$ python -q
>>> import numpy as np
>>> import numpy.linalg as la
>>> np.set_printoptions(suppress=True, linewidth=140)
>>> M = np.array([[0, 0, 0, 0, 0, 0, 0], [2, 0, 2, 0, 0, 0, 1], [0, 0, 0, 0, 2, 0, 0]])
>>> G = M.T @ M
>>> np.round(la.svd(M, compute_uv=False) ** 2, 2)
array([9., 4., 0.])
>>> (M @ M.T).shape
(3, 3)
>>> np.diag(G)
array([4, 0, 4, 0, 4, 0, 1])
>>> np.round(la.eigvalsh(G)[::-1], 2) + 0
array([9., 4., 0., 0., 0., 0., 0.])
>>> la.matrix_rank(G)
np.int64(2)
>>> np.allclose(G, G.T)
True
>>> np.argsort(-la.norm(M, axis=0).round(6), kind="stable")[:3]
array([0, 2, 4])
>>> la.matrix_rank(M, rtol=0.1)
np.int64(2)
>>> K = np.load("run18.npy")
>>> K
array([[0, 0, 0, 0, 0, 1],
       [0, 0, 1, 0, 1, 0],
       [0, 1, 0, 0, 0, 0],
       [0, 0, 0, 0, 1, 1],
       [0, 1, 0, 1, 0, 0],
       [1, 0, 0, 1, 0, 0]])
>>> round(float(la.eigvalsh(K).min()), 2)
-1.8
>>> Y = K / np.sqrt((K ** 2).mean(axis=1, keepdims=True))
>>> np.round(K - K.mean(axis=1, keepdims=True), 2)
array([[-0.17, -0.17, -0.17, -0.17, -0.17,  0.83],
       [-0.33, -0.33,  0.67, -0.33,  0.67, -0.33],
       [-0.17,  0.83, -0.17, -0.17, -0.17, -0.17],
       [-0.33, -0.33, -0.33, -0.33,  0.67,  0.67],
       [-0.33,  0.67, -0.33,  0.67, -0.33, -0.33],
       [ 0.67, -0.33, -0.33,  0.67, -0.33, -0.33]])
>>> Y[0].round(2)
array([0.  , 0.  , 0.  , 0.  , 0.  , 2.45])
>>> np.round(la.norm(Y, axis=1), 2)
array([2.45, 2.45, 2.45, 2.45, 2.45, 2.45])
>>> left, s, vt = la.svd(K, full_matrices=False)
>>> (s > 1e-8).sum()
np.int64(6)
>>> np.round(left.T @ left, 2) + 0
array([[1., 0., 0., 0., 0., 0.],
       [0., 1., 0., 0., 0., 0.],
       [0., 0., 1., 0., 0., 0.],
       [0., 0., 0., 1., 0., 0.],
       [0., 0., 0., 0., 1., 0.],
       [0., 0., 0., 0., 0., 1.]])
>>> np.round(vt @ vt.T, 2) + 0
array([[1., 0., 0., 0., 0., 0.],
       [0., 1., 0., 0., 0., 0.],
       [0., 0., 1., 0., 0., 0.],
       [0., 0., 0., 1., 0., 0.],
       [0., 0., 0., 0., 1., 0.],
       [0., 0., 0., 0., 0., 1.]])
>>> np.allclose(left * s @ vt, K)
True
>>> np.round(np.cumsum(s ** 2) / np.sum(s ** 2), 2)
array([0.32, 0.65, 0.8 , 0.96, 0.98, 1.  ])
>>> s = 3 * 0.9 ** np.arange(5)
>>> q, _ = la.qr(np.array([[0.3, 0.2, 0.6, -0.6, 0.4],
...     [0.7, 0.1, -0.1, 0.0, 0.3],
...     [0.5, -1.6, -0.9, 0.1, -1.0],
...     [0.2, 1.4, -1.0, 0.8, 0.8],
...     [-0.2, 0.1, 0.7, -0.5, 1.4]]))
>>> rng = np.random.default_rng(989)
>>> arr = rng.normal(size=(14, 5)) * s @ q
>>> arr.round(2)
array([[-1.84, -2.24, -1.11, -0.79, -3.79],
       [-0.43, -4.43,  5.81, -4.18, -3.9 ],
       [-3.38, -3.3 ,  0.08,  3.42,  0.69],
       [-3.33, -0.43,  2.83, -3.76, -3.52],
       [-0.2 ,  2.06, -0.28, -1.4 , -1.01],
       [ 0.51,  1.41, -4.87,  2.12,  1.61],
       [-5.83, -0.3 ,  0.32, -3.29, -1.51],
       [-0.05, -0.29, -0.51,  0.35,  0.8 ],
       [ 2.09,  1.96, -2.24,  4.72,  4.14],
       [ 0.5 ,  0.9 ,  1.87,  1.87, -0.35],
       [-0.69,  3.88, -1.73, -0.39, -2.13],
       [-0.94,  0.28,  0.71, -0.21,  1.95],
       [-3.42, -0.82,  0.75,  0.03, -0.45],
       [ 4.6 ,  4.03, -2.89, -1.38, -2.25]])
>>> Xs = arr - arr.mean(axis=0)
>>> vecs = la.svd(Xs)[2][:3]
>>> Y = Xs - Xs @ vecs.T @ vecs
>>> np.round(la.norm(Y) / la.norm(Xs), 2)
np.float64(0.29)
>>> mat = np.array([[2, 1, 0, 0, -2, 3, -3, -2],
...     [1, 2, 2, -3, 2, 0, -1, -3],
...     [-2, 1, -2, -1, 2, 3, -3, -2],
...     [-1, -3, -2, 2, 1, -1, 3, 2],
...     [-2, 1, -1, 3, -1, -3, -2, 2],
...     [-2, -1, 2, 2, -1, 1, 2, -2]])
>>> mat[:, 0] = 2 * mat[:, 5]
>>> mat
array([[ 6,  1,  0,  0, -2,  3, -3, -2],
       [ 0,  2,  2, -3,  2,  0, -1, -3],
       [ 6,  1, -2, -1,  2,  3, -3, -2],
       [-2, -3, -2,  2,  1, -1,  3,  2],
       [-6,  1, -1,  3, -1, -3, -2,  2],
       [ 2, -1,  2,  2, -1,  1,  2, -2]])
>>> x = np.array([0, 6, 2, 5, 9, 1, 8, 2])
>>> a = np.maximum(mat @ x, 0)
>>> np.maximum(mat @ (3 * x), 0)
array([ 0, 15,  0, 72,  0, 36])
>>> a
array([ 0,  5,  0, 24,  0, 12])
>>> mat * (a > 1e-9)[:, None]
array([[ 0,  0,  0,  0,  0,  0,  0,  0],
       [ 0,  2,  2, -3,  2,  0, -1, -3],
       [ 0,  0,  0,  0,  0,  0,  0,  0],
       [-2, -3, -2,  2,  1, -1,  3,  2],
       [ 0,  0,  0,  0,  0,  0,  0,  0],
       [ 2, -1,  2,  2, -1,  1,  2, -2]])
>>> np.maximum(mat @ x, 0) - np.maximum(-mat @ x, 0)
array([-37,   5, -10,  24,  -5,  12])
>>> f = np.array([8, 3])
>>> np.correlate(mat[3], mat[2], "full")
array([  4,  12,   7, -11, -18,   8,  10, -27, -24,   1,  16,  -3,  -7,  20,  12])
>>> np.cross(mat[3, :3], mat[2, :3])
array([  8, -16,  16])
>>> x = np.array([-2, -5, -4, 0, 4, 3, 3, -4])
>>> np.einsum("ij,j->i", mat, x)
array([-17,  -1,   7,  29, -16,   6])
>>> mat @ x
array([-17,  -1,   7,  29, -16,   6])
>>> mat @ (2 * x)
array([-34,  -2,  14,  58, -32,  12])
>>> mat @ np.eye(8)[6]
array([-3., -1., -3.,  3., -2.,  2.])
>>> mat.shape
(6, 8)
>>> np.count_nonzero(mat)
np.int64(44)
>>> la.matrix_rank(mat)
np.int64(6)
>>> G = mat.T @ mat
>>> np.diag(G)
array([116,  17,  17,  27,  15,  29,  36,  29])
>>> m1 = np.load("dump.npy")
>>> m1
array([[1.  , 0.7 , 0.49, 0.34],
       [0.7 , 1.  , 0.7 , 0.49],
       [0.49, 0.7 , 1.  , 0.7 ],
       [0.34, 0.49, 0.7 , 1.  ]])
>>> hat = np.triu(np.array([[-1, 2, -2, -2], [1, -1, -1, -2], [1, 1, -2, -1], [-2, 1, 2, -2]]), 1) + np.eye(4)
>>> Y = hat @ m1 @ la.inv(hat)
>>> np.round(hat @ m1 - m1 @ hat, 2)
array([[-0.26, -2.38,  0.7 ,  1.47],
       [-1.17, -3.08,  0.  ,  1.4 ],
       [-0.34, -1.47,  0.98,  2.38],
       [ 0.  , -0.68,  1.17,  2.36]])
>>> vals, vecs = la.eigh(m1)
>>> x = np.array([1, 0, 3, 2])
>>> np.round(la.eigvalsh(m1[1:, 1:]), 2)
array([0.23, 0.51, 2.26])
>>> np.round(vecs * np.maximum(vals, 0) @ vecs.T, 2)
array([[1.  , 0.7 , 0.49, 0.34],
       [0.7 , 1.  , 0.7 , 0.49],
       [0.49, 0.7 , 1.  , 0.7 ],
       [0.34, 0.49, 0.7 , 1.  ]])
>>> np.round(x @ m1 @ x / (x @ x), 2), np.round(vals[0], 2), round(float(vals[-1]), 2)
(np.float64(1.91), np.float64(0.2), 2.72)
>>> round(float(np.abs(m1).sum(axis=1).max()), 2), round(np.abs(vals).max(), 2)
(2.89, np.float64(2.72))
>>> np.round(vecs * np.sqrt(vals) @ vecs.T, 2)
array([[0.91, 0.35, 0.19, 0.11],
       [0.35, 0.86, 0.33, 0.19],
       [0.19, 0.33, 0.86, 0.35],
       [0.11, 0.19, 0.35, 0.91]])
>>> round(float(np.einsum("ij,ji->", m1, m1)), 2)
8.13
>>> np.round(la.det(2 * m1), 2), round(float(la.det(m1)), 2)
(np.float64(2.12), 0.13)
>>> round(la.det(m1[::-1]), 2)
np.float64(0.13)
>>> np.einsum("ii->", m1)
np.float64(4.0)
>>> np.round(la.eigvals(m1), 2)
array([2.72, 0.76, 0.32, 0.2 ])
>>> f = np.array([-3, 3, -4, 2])
>>> F = f[np.abs(np.subtract.outer(np.arange(4), np.arange(4)))]
>>> F
array([[-3,  3, -4,  2],
       [ 3, -3,  3, -4],
       [-4,  3, -3,  3],
       [ 2, -4,  3, -3]])
>>> Y = F[0, 0] * F[1:] - np.outer(F[1:, 0], F[0])
>>> Y
array([[ 0,  0,  3,  6],
       [ 0,  3, -7, -1],
       [ 0,  6, -1,  5]])
>>> np.flatnonzero(~Y.round(6).any(axis=1))
array([], dtype=int64)
>>> x = np.array([0, 1, 0, 2])
>>> a = np.maximum(F @ x, 0)
>>> F.T @ a
array([-57,  48, -55,  41])
>>> vals, vecs = la.eigh(F)
>>> (vals > 1e-8).sum(), (vals < -1e-8).sum()
(np.int64(2), np.int64(2))
>>> np.round(vecs @ np.diag(vals) @ vecs.T, 2)
array([[-3.,  3., -4.,  2.],
       [ 3., -3.,  3., -4.],
       [-4.,  3., -3.,  3.],
       [ 2., -4.,  3., -3.]])
>>> round(vals.sum(), 2), np.trace(F)
(np.float64(-12.0), np.int64(-12))
>>> ang = np.radians(36)
>>> r_ = np.eye(4)
>>> r_[0, 0] = r_[2, 2] = np.cos(ang)
>>> r_[0, 2], r_[2, 0] = -np.sin(ang), np.sin(ang)
>>> r_.round(2)
array([[ 0.81,  0.  , -0.59,  0.  ],
       [ 0.  ,  1.  ,  0.  ,  0.  ],
       [ 0.59,  0.  ,  0.81,  0.  ],
       [ 0.  ,  0.  ,  0.  ,  1.  ]])
>>> Y = F @ r_.T
>>> Y.round(2)
array([[-0.08,  3.  , -5.  ,  2.  ],
       [ 0.66, -3.  ,  4.19, -4.  ],
       [-1.47,  3.  , -4.78,  3.  ],
       [-0.15, -4.  ,  3.6 , -3.  ]])
>>> np.round(la.svd(F, compute_uv=False), 2), np.round(la.svd(Y, compute_uv=False), 2)
(array([12.52,  1.62,  1.52,  0.62]), array([12.52,  1.62,  1.52,  0.62]))
>>> G = Y.T @ Y
>>> np.round(la.eigvalsh(G)[::-1], 2)
array([156.7 ,   2.62,   2.3 ,   0.38])
>>> np.allclose(G, G.T)
True
>>> (Y @ Y.T).shape
(4, 4)
>>> feats = np.loadtxt("a.csv", delimiter=",")
>>> feats
array([[0., 0., 0., 0., 1.],
       [0., 0., 1., 1., 1.],
       [0., 1., 0., 0., 1.],
       [0., 1., 0., 0., 0.],
       [1., 1., 1., 0., 0.]])
>>> Xs = (arr - arr.mean(axis=0)) / arr.std(axis=0)
>>> np.argwhere(np.abs(Xs) > 2)
array([[ 1,  2],
       [ 8,  4],
       [13,  0]])
>>> c = la.lstsq(np.delete(Xs, 0, axis=1), Xs[:, 0])[0]
>>> round(1 - np.var(Xs[:, 0] - np.delete(Xs, 0, axis=1) @ c), 2)
np.float64(0.37)
>>> c.round(2)
array([ 0.61,  0.14,  0.44, -0.21])
>>> vals, vecs = la.eigh(feats)
>>> np.round(la.svd(feats, compute_uv=False), 2) + 0
array([2.3 , 1.62, 1.3 , 0.62, 0.  ])
>>> np.round(np.abs(vecs[:, -1]), 2)
array([0.25, 0.57, 0.49, 0.25, 0.57])
>>> np.unique(vals.round(6) + 0, return_counts=True)[1]
array([1, 1, 1, 1, 1])
>>> vals.sum(), np.trace(feats)
(np.float64(0.0), np.float64(0.0))
>>> np.round(vecs.T @ feats @ vecs, 2) + 0
array([[-1.62,  0.  ,  0.  ,  0.  ,  0.  ],
       [ 0.  , -1.3 ,  0.  ,  0.  ,  0.  ],
       [ 0.  ,  0.  ,  0.  ,  0.  ,  0.  ],
       [ 0.  ,  0.  ,  0.  ,  0.62,  0.  ],
       [ 0.  ,  0.  ,  0.  ,  0.  ,  2.3 ]])
>>> np.round(vecs.T @ vecs, 2) + 0
array([[1., 0., 0., 0., 0.],
       [0., 1., 0., 0., 0.],
       [0., 0., 1., 0., 0.],
       [0., 0., 0., 1., 0.],
       [0., 0., 0., 0., 1.]])
>>> w1 = np.array([[0, 1, -2, 2],
...     [-2, 1, 2, 3],
...     [-1, -2, 2, 1],
...     [0, -2, -3, 1],
...     [-3, -1, -1, -2],
...     [-3, -3, -2, 1],
...     [3, -3, 1, 0],
...     [2, 3, 1, -2]])
>>> c = np.array([0, 2, -1, -7])
>>> act = np.maximum(mat @ w1 + c, 0)
>>> (act > 0).astype(int)
array([[0, 1, 0, 1],
       [0, 0, 1, 0],
       [0, 1, 0, 1],
       [1, 0, 0, 0],
       [1, 1, 1, 0],
       [1, 0, 0, 1]])
>>> np.round((act > 0).mean(axis=0), 2)
array([0.5 , 0.5 , 0.33, 0.5 ])
>>> act
array([[ 0,  5,  0, 19],
       [ 0,  0, 10,  0],
       [ 0,  7,  0,  8],
       [21,  0,  0,  0],
       [ 9, 15,  9,  0],
       [ 2,  0,  0,  5]])
>>> C = np.array([[0, 0, 1], [0, 0, 3], [3, 3, 2], [3, 3, 3]])
>>> w1 @ C
array([[  0,   0,   5],
       [ 15,  15,  14],
       [  9,   9,   0],
       [ -6,  -6,  -9],
       [ -9,  -9, -14],
       [ -3,  -3, -13],
       [  3,   3,  -4],
       [ -3,  -3,   7]])
